>>> import numpy as np
>>> np.set_printoptions(suppress=True, linewidth=140)
>>> rnd = lambda a: np.round(a, 2) + 0
>>> A = np.load("block14.npy")
>>> A
array([[ -3,  -2,   3,   2,   2,  -2,   1],
       [-12,  -8,  12,   8,   8,  -8,   4],
       [-12,  -8,  12,   8,   8,  -8,   4],
       [  3,   2,  -3,  -2,  -2,   2,  -1],
       [  0,   0,   0,   0,   0,   0,   0],
       [  0,   0,   0,   0,   0,   0,   0],
       [ -3,  -2,   3,   2,   2,  -2,   1]])
>>> rng = np.random.default_rng(45599)
>>> labels = rng.permutation(7)
>>> labels
array([3, 2, 1, 0, 5, 6, 4])
>>> Y = A[labels][:, labels]
>>> rnd(np.sort(np.abs(np.linalg.eigvals(Y))))
array([0., 0., 0., 0., 0., 0., 0.])
>>> np.trace(Y)
np.int64(0)
>>> np.allclose(Y, A)
False
>>> np.allclose(A, A.T)
False
>>> print(np.trace(A))
0
>>> (A + A.T) / 2
array([[-3. , -7. , -4.5,  2.5,  1. , -1. , -1. ],
       [-7. , -8. ,  2. ,  5. ,  4. , -4. ,  1. ],
       [-4.5,  2. , 12. ,  2.5,  4. , -4. ,  3.5],
       [ 2.5,  5. ,  2.5, -2. , -1. ,  1. ,  0.5],
       [ 1. ,  4. ,  4. , -1. ,  0. ,  0. ,  1. ],
       [-1. , -4. , -4. ,  1. ,  0. ,  0. , -1. ],
       [-1. ,  1. ,  3.5,  0.5,  1. , -1. ,  1. ]])
>>> rnd(np.sort(np.abs(np.linalg.eigvals(A))))
array([0., 0., 0., 0., 0., 0., 0.])
>>> print(rnd(np.linalg.det(A)))
0.0
>>> (A - A.T) / 2
array([[  0. ,   5. ,   7.5,  -0.5,   1. ,  -1. ,   2. ],
       [ -5. ,   0. ,  10. ,   3. ,   4. ,  -4. ,   3. ],
       [ -7.5, -10. ,   0. ,   5.5,   4. ,  -4. ,   0.5],
       [  0.5,  -3. ,  -5.5,   0. ,  -1. ,   1. ,  -1.5],
       [ -1. ,  -4. ,  -4. ,   1. ,   0. ,   0. ,  -1. ],
       [  1. ,   4. ,   4. ,  -1. ,   0. ,   0. ,   1. ],
       [ -2. ,  -3. ,  -0.5,   1.5,   1. ,  -1. ,   0. ]])
>>> Uu, s, Vh = np.linalg.svd(A)
>>> np.argmax(s[:-1] / (s[1:] + 1e-6)) + 1
np.int64(1)
>>> Y = Uu[:, :1] @ np.diag(s[:1]) @ Vh[:1]
>>> np.linalg.matrix_rank(A, rtol=0.05)
np.int64(1)
>>> rnd(np.linalg.norm(A - Y) / np.linalg.norm(A))
np.float64(0.0)
>>> rnd(Y)
array([[ -3.,  -2.,   3.,   2.,   2.,  -2.,   1.],
       [-12.,  -8.,  12.,   8.,   8.,  -8.,   4.],
       [-12.,  -8.,  12.,   8.,   8.,  -8.,   4.],
       [  3.,   2.,  -3.,  -2.,  -2.,   2.,  -1.],
       [  0.,   0.,   0.,   0.,   0.,   0.,   0.],
       [  0.,   0.,   0.,   0.,   0.,   0.,   0.],
       [ -3.,  -2.,   3.,   2.,   2.,  -2.,   1.]])
